$ python -q
>>> import numpy as np
>>> np.set_printoptions(precision=2, suppress=True, linewidth=140, floatmode="fixed")
>>> def rnd(a):
...     return np.round(a, 2) + 0
... 
>>> J = np.maximum(np.array([[0],
...     [1],
...     [3],
...     [2],
...     [1],
...     [0],
...     [1],
...     [1],
...     [3],
...     [2],
...     [2],
...     [0],
...     [0],
...     [0],
...     [0],
...     [1],
...     [3],
...     [3],
...     [2],
...     [3],
...     [0],
...     [1],
...     [3],
...     [3],
...     [1],
...     [3],
...     [2],
...     [2]]) @ np.array([[5, 0, 4, 0, 3, 0, 1, 2, 2]]) + np.array([5, -2, 4, -5, -4, -5, 0, 5, 2]), 0)
>>> J
array([[ 5,  0,  4,  0,  0,  0,  0,  5,  2],
       [10,  0,  8,  0,  0,  0,  1,  7,  4],
       [20,  0, 16,  0,  5,  0,  3, 11,  8],
       [15,  0, 12,  0,  2,  0,  2,  9,  6],
       [10,  0,  8,  0,  0,  0,  1,  7,  4],
       [ 5,  0,  4,  0,  0,  0,  0,  5,  2],
       [10,  0,  8,  0,  0,  0,  1,  7,  4],
       [10,  0,  8,  0,  0,  0,  1,  7,  4],
       [20,  0, 16,  0,  5,  0,  3, 11,  8],
       [15,  0, 12,  0,  2,  0,  2,  9,  6],
       [15,  0, 12,  0,  2,  0,  2,  9,  6],
       [ 5,  0,  4,  0,  0,  0,  0,  5,  2],
       [ 5,  0,  4,  0,  0,  0,  0,  5,  2],
       [ 5,  0,  4,  0,  0,  0,  0,  5,  2],
       [ 5,  0,  4,  0,  0,  0,  0,  5,  2],
       [10,  0,  8,  0,  0,  0,  1,  7,  4],
       [20,  0, 16,  0,  5,  0,  3, 11,  8],
       [20,  0, 16,  0,  5,  0,  3, 11,  8],
       [15,  0, 12,  0,  2,  0,  2,  9,  6],
       [20,  0, 16,  0,  5,  0,  3, 11,  8],
       [ 5,  0,  4,  0,  0,  0,  0,  5,  2],
       [10,  0,  8,  0,  0,  0,  1,  7,  4],
       [20,  0, 16,  0,  5,  0,  3, 11,  8],
       [20,  0, 16,  0,  5,  0,  3, 11,  8],
       [10,  0,  8,  0,  0,  0,  1,  7,  4],
       [20,  0, 16,  0,  5,  0,  3, 11,  8],
       [15,  0, 12,  0,  2,  0,  2,  9,  6],
       [15,  0, 12,  0,  2,  0,  2,  9,  6]])
>>> rank = np.linalg.matrix_rank(J)
>>> rank
np.int64(3)
>>> ns = np.linalg.svd(J)[2][rank:].T
>>> [int(np.linalg.matrix_rank(J[:, :j + 1])) for j in range(9)]
[1, 1, 1, 1, 2, 2, 3, 3, 3]
>>> [int(np.linalg.matrix_rank(J[:i])) for i in range(1, len(J) + 1)]
[1, 2, 3, 3, 3, 3, 3, 3, 3, 3, 3, 3, 3, 3, 3, 3, 3, 3, 3, 3, 3, 3, 3, 3, 3, 3, 3, 3]
>>> M2 = J / np.linalg.norm(J, axis=1, keepdims=True)
>>> G = M2 @ M2.T
>>> (G - 2 * np.eye(28)).round(6).argmax(axis=1)
array([5, 4, 8, 9, 1, 0, 1, 1, 2, 3, 3, 0, 0, 0, 0, 1, 2, 2, 3, 2, 0, 1, 2, 2, 1, 2, 3, 3])
>>> rnd(np.degrees(np.arccos(np.clip(G[9, 26], -1, 1))))
np.float64(0.0)
>>> rnd(np.linalg.norm(M2, axis=1))
array([1.00, 1.00, 1.00, 1.00, 1.00, 1.00, 1.00, 1.00, 1.00, 1.00, 1.00, 1.00, 1.00, 1.00, 1.00, 1.00, 1.00, 1.00, 1.00, 1.00, 1.00, 1.00,
       1.00, 1.00, 1.00, 1.00, 1.00, 1.00])
>>> left, s, vt = np.linalg.svd(J)
>>> rnd(s)
array([109.42,   9.13,   2.82,   0.00,   0.00,   0.00,   0.00,   0.00,   0.00])
>>> np.argmax(s[:-1] / (s[1:] + 1e-6)) + 1
np.int64(3)
>>> M2 = left[:, :3] @ np.diag(s[:3]) @ vt[:3]
>>> np.linalg.matrix_rank(M2)
np.int64(3)
>>> rnd(np.linalg.norm(J - M2) / np.linalg.norm(J))
np.float64(0.0)
>>> rnd(np.linalg.norm(J - M2, 2)), rnd(s[3])
(np.float64(0.0), np.float64(0.0))
>>> mat = np.loadtxt("out8.csv", delimiter=",")
>>> rnd(mat)
array([[ 0.73,  0.06,  0.34, -0.14, -0.24],
       [ 0.06,  0.39,  0.18, -0.20,  0.40],
       [ 0.34,  0.18,  0.46,  0.28,  0.15],
       [-0.14, -0.20,  0.28,  0.84,  0.01],
       [-0.24,  0.40,  0.15,  0.01,  0.58]])
>>> # applying it twice changes nothing
>>> x0 = np.array([1, -1, 3, 0, -3])
>>> rnd(np.linalg.eigvalsh(2 * mat - np.eye(5)))
array([-1.00, -1.00,  1.00,  1.00,  1.00])
>>> rnd(np.trace(mat))
np.float64(3.0)
>>> rnd(np.eye(5) - mat)
array([[ 0.27, -0.06, -0.34,  0.14,  0.24],
       [-0.06,  0.61, -0.18,  0.20, -0.40],
       [-0.34, -0.18,  0.54, -0.28, -0.15],
       [ 0.14,  0.20, -0.28,  0.16, -0.01],
       [ 0.24, -0.40, -0.15, -0.01,  0.42]])
>>> rnd((x0 - mat @ x0) @ (mat @ x0))
np.float64(0.0)
